% python3 -q
>>> import numpy as np
>>> from numpy import linalg as LA
>>> np.set_printoptions(precision=2, suppress=True, linewidth=200, sign=" ")
>>> rnd = lambda a: np.round(a, 2) + 0
>>> W0 = np.loadtxt("run11.csv", delimiter=",")
>>> print(W0)
[[ 1. -1.  1. -1.]
 [-1.  0. -1.  0.]
 [ 1. -1.  1. -1.]
 [-1.  0. -1.  0.]]
>>> # rows 0 and 2 are equal
>>> Uu, sig, Vh = LA.svd(W0)
>>> print(np.argmax(sig[:-1] / (sig[1:] + 1e-6)) + 1)
2
>>> A2 = Uu[:, :2] @ np.diag(sig[:2]) @ Vh[:2]
>>> print(rnd(LA.norm(W0 - A2) / LA.norm(W0)))
0.0
>>> print(LA.matrix_rank(A2))
2
>>> print(rnd(np.abs(W0 - A2).max()))
0.0
>>> print(rnd(LA.norm(W0 - A2, 2)), rnd(sig[2]))
0.0 0.0
>>> rk = LA.matrix_rank(W0)
>>> print(rk)
2
>>> null = LA.svd(W0)[2][rk:].T
>>> print([int(LA.matrix_rank(W0[:, :j + 1])) for j in range(4)])
[1, 2, 2, 2]
>>> print([int(LA.matrix_rank(W0[:i])) for i in range(1, len(W0) + 1)])
[1, 2, 2, 2]
>>> print(np.allclose(W0 @ null, 0))
True
>>> print([int(LA.matrix_rank(np.delete(W0, i, axis=0))) for i in range(4)])
[2, 2, 2, 2]
>>> print(np.unique(W0.round(6), axis=0).shape)
(2, 4)
>>> print(np.abs(np.diag(LA.qr(W0)[1])) > 1e-9)
[ True  True False False]
>>> print(rnd(W0 @ LA.pinv(W0) @ W0))
[[ 1. -1.  1. -1.]
 [-1.  0. -1.  0.]
 [ 1. -1.  1. -1.]
 [-1.  0. -1.  0.]]
>>> print(rnd(np.trace(LA.pinv(W0) @ W0)))
2.0
>>> print(np.allclose(W0[:-1].T @ LA.lstsq(W0[:-1].T, W0[-1])[0], W0[-1]))
True
>>> print(rnd(LA.eigvalsh(W0).min()))
-1.24
>>> print(np.all(LA.eigvalsh(W0) > 0))
False
>>> print(np.kron(np.eye(2, dtype=int), W0))
[[ 1. -1.  1. -1.  0. -0.  0. -0.]
 [-1.  0. -1.  0. -0.  0. -0.  0.]
 [ 1. -1.  1. -1.  0. -0.  0. -0.]
 [-1.  0. -1.  0. -0.  0. -0.  0.]
 [ 0. -0.  0. -0.  1. -1.  1. -1.]
 [-0.  0. -0.  0. -1.  0. -1.  0.]
 [ 0. -0.  0. -0.  1. -1.  1. -1.]
 [-0.  0. -0.  0. -1.  0. -1.  0.]]
>>> print(rnd(LA.eigvals(W0)))
[ 3.24  0.   -1.24  0.  ]
>>> print(rnd(LA.eigvals(W0).sum().real))
2.0
>>> print(rnd(LA.det(2 * W0)), rnd(LA.det(W0)))
0.0 0.0
>>> print(np.einsum("ij,ji->", W0, W0))
12.0
>>> F = np.loadtxt("mat.csv", delimiter=",")
>>> print(F)
[[  2.   2.   2.   2.]
 [  1.   3.   2.   0.]
 [  3.   2.   2.   2.]
 [  7.  17.  12.   2.]]
>>> print(LA.cond(F) > 100)
True
>>> print([round(float(x), 2) for x in LA.svd(F, compute_uv=False)[:3]])
[22.94, 3.22, 0.53]
>>> rk = LA.matrix_rank(F)
>>> print(rk)
3
>>> null = LA.svd(F)[2][rk:].T
>>> print([int(LA.matrix_rank(np.delete(F, i, axis=0))) for i in range(4)])
[3, 3, 2, 3]
>>> print(np.allclose(F @ null, 0))
True
>>> print(LA.matrix_rank(F.T @ F), LA.matrix_rank(F @ F.T))
3 3
>>> print(rnd(null[:, 0] / null[np.abs(null[:, 0]).round(6).argmax(), 0]))
[ 0.   -0.67  1.   -0.33]
>>> x0 = np.array([0, 1, 0, 1])
>>> print(F * x0)
[[  0.   2.   0.   2.]
 [  0.   3.   0.   0.]
 [  0.   2.   0.   2.]
 [  0.  17.   0.   2.]]
>>> print((F @ x0).argmax())
3
>>> print(F @ np.eye(4)[2])
[  2.   2.   2.  12.]
>>> A2 = F / LA.norm(F, axis=1, keepdims=True)
>>> gram = A2 @ A2.T
>>> print(rnd(gram[1]))
[ 0.8   1.    0.76  0.99]
>>> print(rnd(gram))
[[ 1.    0.8   0.98  0.86]
 [ 0.8   1.    0.76  0.99]
 [ 0.98  0.76  1.    0.82]
 [ 0.86  0.99  0.82  1.  ]]
>>> print((np.abs(gram) > 0.9).astype(int))
[[ 1  0  1  0]
 [ 0  1  0  1]
 [ 1  0  1  0]
 [ 0  1  0  1]]
>>> print((gram - 2 * np.eye(4)).round(6).argmax(axis=1))
[ 2  3  0  1]
>>> print(rnd(LA.norm(A2, axis=1)))
[ 1.  1.  1.  1.]
>>> proj = np.triu(np.array([[-3, -2, -2, -3], [2, 0, -3, 1], [-3, -1, -1, 1], [-3, -3, 0, -3]]), 1) + np.eye(4)
>>> A2 = proj @ F @ LA.inv(proj)
>>> print(np.trace(A2), np.trace(F))
9.0 9.0
>>> feats = np.load("a.npy")
>>> print(feats)
[[ 81   0 -27 -63]
 [  0   0   0   0]
 [-27   0   9  21]
 [-63   0  21  49]]
>>> print((feats + feats.T) / 2)
[[ 81.   0. -27. -63.]
 [  0.   0.   0.   0.]
 [-27.   0.   9.  21.]
 [-63.   0.  21.  49.]]
>>> print(rnd(LA.det(feats)))
0.0
>>> print((feats - feats.T) / 2)
[[ 0.  0.  0.  0.]
 [ 0.  0.  0.  0.]
 [ 0.  0.  0.  0.]
 [ 0.  0.  0.  0.]]
>>> print(feats @ feats)
[[11259     0 -3753 -8757]
 [    0     0     0     0]
 [-3753     0  1251  2919]
 [-8757     0  2919  6811]]
>>> print(rnd(np.abs(LA.eigvals(feats)).max()))
139.0
>>> assert feats == feats.T
Traceback (most recent call last):
  File "<python-input-65>", line 1, in <module>
    assert feats == feats.T
           ^^^^^^^^^^^^^^^^
ValueError: The truth value of an array with more than one element is ambiguous. Use a.any() or a.all()
